$ python3 -q
>>> import numpy as np
>>> np.set_printoptions(precision=2, suppress=True, linewidth=140)
>>> X = np.load("mat.npy")
>>> X
array([[ 1,  0,  0],
       [ 0,  1,  0],
       [-2,  0,  1]])
>>> w1 = np.array([[1, -1], [1, 2], [0, 0]])
>>> coef = np.array([3, -2])
>>> H = np.maximum(X @ w1 + coef, 0)
>>> H
array([[4, 0],
       [4, 0],
       [1, 0]])
>>> np.linalg.matrix_rank(H)
np.int64(1)
>>> C = np.array([[5, 3], [1, 2]])
>>> (H @ C).round(6).argmax(axis=1)
array([0, 0, 0])
>>> H @ C
array([[20, 12],
       [20, 12],
       [ 5,  3]])
>>> r = np.linalg.matrix_rank(H)
>>> r
np.int64(1)
>>> ns = np.linalg.svd(H)[2][r:].T
>>> [int(np.linalg.matrix_rank(np.delete(H, i, axis=0))) for i in range(3)]
[1, 1, 1]
>>> ns[:, 0] / ns[np.abs(ns[:, 0]).round(6).argmax(), 0]
array([0., 1.])
>>> ns @ ns.T
array([[0., 0.],
       [0., 1.]])
>>> [int(np.linalg.matrix_rank(H[:i])) for i in range(1, len(H) + 1)]
[1, 1, 1]
>>> np.allclose(H @ ns, 0)
True
>>> proj = np.triu(np.array([[8, 6, 1], [6, 6, 1], [2, 7, 4]]), 1) + np.eye(3)
>>> A2 = proj @ X @ np.linalg.inv(proj)
>>> np.round(np.linalg.det(A2), 2)
np.float64(1.0)
>>> np.trace(A2), np.trace(X)
(np.float64(3.0), np.int64(3))
>>> x = np.array([-3, -2, 2])
>>> rhs = X @ x
>>> rhs
array([-3, -2,  8])
>>> np.linalg.solve(X.T, X[1])
array([0., 1., 0.])
>>> np.linalg.solve(X, rhs + X[:, 1])
array([-3., -1.,  2.])
>>> np.linalg.solve(X, rhs)
array([-3., -2.,  2.])
>>> A2 = X[0, 0] * X[1:] - np.outer(X[1:, 0], X[0])
>>> A2
array([[0, 1, 0],
       [0, 0, 1]])
>>> X[:, 0] / X[0, 0]
array([ 1.,  0., -2.])
>>> np.linalg.matrix_rank(A2), np.linalg.matrix_rank(X)
(np.int64(2), np.int64(3))
>>> C = np.array([[3, -3, -2]])
>>> rng = np.random.default_rng(8687)
>>> W0 = rng.normal(size=(25, 1)) @ C + np.array([2, 3, 1])
>>> W0
array([[-4.26,  9.26,  5.17],
       [-4.65,  9.65,  5.44],
       [ 1.36,  3.64,  1.43],
       [ 3.09,  1.91,  0.28],
       [ 4.57,  0.43, -0.72],
       [ 3.97,  1.03, -0.32],
       [ 1.28,  3.72,  1.48],
       [-0.91,  5.91,  2.94],
       [ 2.71,  2.29,  0.52],
       [ 1.77,  3.23,  1.15],
       [ 2.18,  2.82,  0.88],
       [ 7.37, -2.37, -2.58],
       [ 1.75,  3.25,  1.17],
       [ 7.51, -2.51, -2.67],
       [ 5.11, -0.11, -1.08],
       [ 0.95,  4.05,  1.7 ],
       [ 1.99,  3.01,  1.01],
       [-1.61,  6.61,  3.41],
       [ 7.46, -2.46, -2.64],
       [-0.4 ,  5.4 ,  2.6 ],
       [ 0.46,  4.54,  2.03],
       [ 7.67, -2.67, -2.78],
       [ 2.34,  2.66,  0.77],
       [-0.32,  5.32,  2.55],
       [ 9.51, -4.51, -4.  ]])
>>> # null space of dimension 1
>>> r = np.linalg.matrix_rank(W0)
>>> r
np.int64(2)
>>> ns = np.linalg.svd(W0)[2][r:].T
>>> ns[:, 0] / ns[np.abs(ns[:, 0]).round(6).argmax(), 0]
array([ 0.2 , -0.47,  1.  ])
>>> [int(np.linalg.matrix_rank(W0[:i])) for i in range(1, len(W0) + 1)]
[1, 2, 2, 2, 2, 2, 2, 2, 2, 2, 2, 2, 2, 2, 2, 2, 2, 2, 2, 2, 2, 2, 2, 2, 2]
>>> m1 = (rng.random((2, 2)) < 0.3) + np.eye(2)
>>> m1 /= m1.sum(axis=1, keepdims=True)
>>> m1
array([[0.5, 0.5],
       [0. , 1. ]])
>>> # triangular, det is the product of the diagonal
>>> ev, evecs = np.linalg.eig(m1)
>>> np.sort(np.linalg.eigvals(m1.T))
array([0.5, 1. ])
>>> np.prod(ev)
np.float64(0.5)
>>> m1 @ evecs[:, 0] - ev[0] * evecs[:, 0]
array([0., 0.])
>>> f = np.array([-1, -1])
>>> np.correlate(m1[0], m1[1], "full")
array([0.5, 0.5, 0. ])
>>> round(float(np.abs(np.linalg.eigvals(m1)).max()), 2)
1.0
>>> assert m1 == m1.T
Traceback (most recent call last):
  File "<python-input-55>", line 1, in <module>
    assert m1 == m1.T
           ^^^^^^^^^^
ValueError: The truth value of an array with more than one element is ambiguous. Use a.any() or a.all()
>>> A2 = np.linalg.inv(m1)
>>> np.linalg.det(m1) * A2
array([[ 1. , -0.5],
       [ 0. ,  0.5]])
>>> round(np.linalg.slogdet(m1)[0], 2)
np.float64(1.0)
>>> round(np.linalg.cond(m1), 2)
np.float64(2.62)
>>> C = np.array([[4, 1, 1], [2, 2, 1]])
>>> F = rng.normal(size=(16, 2)) @ C + np.array([0, 2, 1])
>>> F
array([[ 3.82,  4.75,  2.55],
       [ 0.02,  2.28,  1.1 ],
       [ 2.59,  2.45,  1.58],
       [ 3.56,  4.94,  2.57],
       [ 4.46,  1.95,  1.73],
       [ 7.77,  4.8 ,  3.23],
       [-1.95,  3.  ,  1.01],
       [ 5.61,  4.1 ,  2.63],
       [-2.34,  2.71,  0.85],
       [-2.91,  3.23,  0.92],
       [-4.58, -1.04, -0.78],
       [ 2.91,  1.21,  1.22],
       [ 1.39,  0.26,  0.65],
       [ 3.26,  2.37,  1.67],
       [ 1.7 ,  2.95,  1.6 ],
       [ 7.81,  2.65,  2.52]])
>>> proj = F @ np.linalg.solve(F.T @ F, F.T)
>>> round(float(np.trace(proj)), 2)
3.0
>>> proj @ F[:, 2]
array([ 2.55,  1.1 ,  1.58,  2.57,  1.73,  3.23,  1.01,  2.63,  0.85,  0.92, -0.78,  1.22,  0.65,  1.67,  1.6 ,  2.52])
>>> O, r_ = np.linalg.qr(F)
>>> O.shape, r_.shape
((16, 3), (3, 3))
>>> np.round(O.T @ O, 2) + 0
array([[1., 0., 0.],
       [0., 1., 0.],
       [0., 0., 1.]])
>>> r_
array([[-16.42,  -8.02,  -6.08],
       [  0.  ,  -9.4 ,  -4.07],
       [  0.  ,   0.  ,  -0.67]])
>>> np.allclose(r_.T @ r_, F.T @ F)
True
>>> np.abs(np.diag(r_))
array([16.42,  9.4 ,  0.67])
>>> A2 = np.c_[F[:, :2] @ np.array([[1, -2], [1, 0]]), np.array([1, 1, 3, 3, 0, 3, 2, 1, 0, 1, 0, 1, 0, 3, 1, 1])]
>>> A2
array([[  8.57,  -7.65,   1.  ],
       [  2.31,  -0.05,   1.  ],
       [  5.04,  -5.18,   3.  ],
       [  8.5 ,  -7.12,   3.  ],
       [  6.41,  -8.92,   0.  ],
       [ 12.57, -15.55,   3.  ],
       [  1.05,   3.91,   2.  ],
       [  9.71, -11.23,   1.  ],
       [  0.37,   4.69,   0.  ],
       [  0.32,   5.83,   1.  ],
       [ -5.63,   9.16,   0.  ],
       [  4.13,  -5.83,   1.  ],
       [  1.65,  -2.78,   0.  ],
       [  5.63,  -6.52,   3.  ],
       [  4.65,  -3.4 ,   1.  ],
       [ 10.46, -15.62,   1.  ]])
>>> np.round(np.linalg.norm(A2 - F @ np.linalg.lstsq(F, A2)[0], axis=0), 2) + 0
array([0.  , 0.  , 3.67])
>>> np.linalg.norm(np.linalg.qr(F)[0].T @ A2, axis=0) ** 2 / ((A2 ** 2).sum(axis=0) + 1e-12)
array([1.  , 1.  , 0.71])
>>> M = np.load("data.npy")
>>> M
array([[ 1,  0,  0,  0],
       [ 3,  1,  0,  0],
       [-2,  3,  1,  0],
       [-3, -1,  0,  1]])
>>> ev, evecs = np.linalg.eig(M)
>>> M @ evecs[:, 0] - ev[0] * evecs[:, 0]
array([0., 0., 0., 0.])
>>> ev
array([1., 1., 1., 1.])
>>> z = rng.permutation(4)
>>> A2 = M[:, z] * rng.choice([-1, 1], 4)
>>> A2
array([[ 0, -1,  0,  0],
       [ 0, -3,  1,  0],
       [ 0,  2,  3, -1],
       [-1,  3, -1,  0]])
>>> Uu, _, vt = np.linalg.svd(M.T @ A2)
>>> np.round(np.linalg.lstsq(M, A2)[0], 2) + 0
array([[ 0., -1.,  0.,  0.],
       [ 0.,  0.,  1.,  0.],
       [ 0.,  0.,  0., -1.],
       [-1.,  0.,  0.,  0.]])
>>> z
array([3, 0, 1, 2])
>>> f = np.array([-4, 3, -2, -3])
>>> A2 = M + np.outer(f, np.eye(4)[2])
>>> np.linalg.matrix_rank(np.linalg.inv(A2) - np.linalg.inv(M), tol=1e-8)
np.int64(1)
>>> data = np.loadtxt("case15.csv", delimiter=",")
>>> data
array([[0., 2., 0., 0., 0., 0.],
       [2., 1., 0., 0., 0., 0.],
       [0., 2., 0., 0., 0., 0.],
       [0., 0., 0., 2., 0., 0.],
       [0., 0., 2., 1., 0., 0.],
       [0., 0., 0., 2., 0., 0.],
       [0., 0., 0., 0., 0., 2.],
       [0., 0., 0., 0., 2., 1.],
       [0., 0., 0., 0., 0., 2.]])
>>> proj = data @ np.linalg.solve(data.T @ data, data.T)
>>> np.allclose(proj @ proj, proj)
True
>>> proj @ data[:, 0]
array([0., 2., 0., 0., 0., 0., 0., 0., 0.])
>>> np.trace(proj)
np.float64(6.0)
>>> np.diag(proj)
array([0.5, 1. , 0.5, 0.5, 1. , 0.5, 0.5, 1. , 0.5])
>>> np.linalg.eigvalsh(proj)
array([0., 0., 0., 1., 1., 1., 1., 1., 1.])
>>> proj
array([[0.5, 0. , 0.5, 0. , 0. , 0. , 0. , 0. , 0. ],
       [0. , 1. , 0. , 0. , 0. , 0. , 0. , 0. , 0. ],
       [0.5, 0. , 0.5, 0. , 0. , 0. , 0. , 0. , 0. ],
       [0. , 0. , 0. , 0.5, 0. , 0.5, 0. , 0. , 0. ],
       [0. , 0. , 0. , 0. , 1. , 0. , 0. , 0. , 0. ],
       [0. , 0. , 0. , 0.5, 0. , 0.5, 0. , 0. , 0. ],
       [0. , 0. , 0. , 0. , 0. , 0. , 0.5, 0. , 0.5],
       [0. , 0. , 0. , 0. , 0. , 0. , 0. , 1. , 0. ],
       [0. , 0. , 0. , 0. , 0. , 0. , 0.5, 0. , 0.5]])
